>>> import numpy as np
>>> from numpy import linalg as LA
>>> np.set_printoptions(suppress=True, linewidth=120)
>>> X = np.loadtxt("m.csv", delimiter=",")
>>> X
array([[19., 12., -5.,  0.],
       [ 0.,  2.,  0.,  0.],
       [30., 22., -6.,  0.],
       [ 0., -2.,  0.,  4.]])
>>> M2 = LA.inv(X)
>>> np.round(LA.inv(M2), 3)
array([[19., 12., -5., -0.],
       [ 0.,  2.,  0.,  0.],
       [30., 22., -6.,  0.],
       [ 0., -2.,  0.,  4.]])
>>> (np.abs(M2) > 1e-9).astype(int)
array([[1, 1, 1, 0],
       [0, 1, 0, 0],
       [1, 1, 1, 0],
       [0, 1, 0, 1]])
>>> M2 = np.array([[-1, -7, 9], [-9, -1, 6]])
>>> Z = np.kron(M2, X)
>>> Z.shape
(8, 12)
>>> X - X[0]
array([[  0.,   0.,   0.,   0.],
       [-19., -10.,   5.,   0.],
       [ 11.,  10.,  -1.,   0.],
       [-19., -14.,   5.,   4.]])
>>> np.diff(X, axis=0)
array([[-19., -10.,   5.,   0.],
       [ 30.,  20.,  -6.,   0.],
       [-30., -24.,   6.,   4.]])
>>> round(LA.norm(X), 3)
np.float64(44.43)
>>> np.round(LA.svd(X, compute_uv=False), 3)
array([44.153,  4.429,  2.106,  0.699])
>>> G = X.T @ X
>>> np.round(LA.eigvalsh(G)[::-1], 3)
array([1949.457,   19.617,    4.437,    0.489])
>>> np.diag(G)
array([1261.,  636.,   61.,   16.])
>>> np.trace(G), (X ** 2).sum()
(np.float64(1974.0), np.float64(1974.0))
>>> np.allclose(G, G.T)
True
>>> (X @ X.T).shape
(4, 4)
>>> np.round(LA.svd(X, compute_uv=False) ** 2, 3)
array([1949.457,   19.617,    4.437,    0.489])
>>> f = np.array([4, 5, 2, 2])
>>> M2 = X + np.outer(f, np.eye(4)[2])
>>> LA.matrix_rank(LA.inv(M2) - LA.inv(X), tol=1e-8)
np.int64(1)
>>> feats = np.load("x.npy")
>>> feats.round(3)
array([[ 0.982, -0.09 , -0.018, -0.09 , -0.126, -0.054, -0.018],
       [-0.09 ,  0.55 , -0.09 , -0.45 , -0.631, -0.27 , -0.09 ],
       [-0.018, -0.09 ,  0.982, -0.09 , -0.126, -0.054, -0.018],
       [-0.09 , -0.45 , -0.09 ,  0.55 , -0.631, -0.27 , -0.09 ],
       [-0.126, -0.631, -0.126, -0.631,  0.117, -0.378, -0.126],
       [-0.054, -0.27 , -0.054, -0.27 , -0.378,  0.838, -0.054],
       [-0.018, -0.09 , -0.018, -0.09 , -0.126, -0.054,  0.982]])
>>> rng = np.random.default_rng(68)
>>> lab = rng.permutation(7)
>>> M2 = feats[:, lab] * rng.choice([-1, 1], 7)
>>> M2.round(3)
array([[-0.126, -0.054, -0.018, -0.09 ,  0.982, -0.018,  0.09 ],
       [-0.631, -0.27 , -0.09 ,  0.55 , -0.09 , -0.09 ,  0.45 ],
       [-0.126, -0.054, -0.018, -0.09 , -0.018,  0.982,  0.09 ],
       [-0.631, -0.27 , -0.09 , -0.45 , -0.09 , -0.09 , -0.55 ],
       [ 0.117, -0.378, -0.126, -0.631, -0.126, -0.126,  0.631],
       [-0.378,  0.838, -0.054, -0.27 , -0.054, -0.054,  0.27 ],
       [-0.126, -0.054,  0.982, -0.09 , -0.018, -0.018,  0.09 ]])
>>> left, _, Vt = LA.svd(feats.T @ M2)
>>> np.round(left @ Vt, 3) + 0
array([[ 0.,  0.,  0.,  0.,  1.,  0.,  0.],
       [ 0.,  0.,  0.,  1.,  0.,  0.,  0.],
       [ 0.,  0.,  0.,  0.,  0.,  1.,  0.],
       [ 0.,  0.,  0.,  0.,  0.,  0., -1.],
       [ 1.,  0.,  0.,  0.,  0.,  0.,  0.],
       [ 0.,  1.,  0.,  0.,  0.,  0.,  0.],
       [ 0.,  0.,  1.,  0.,  0.,  0.,  0.]])
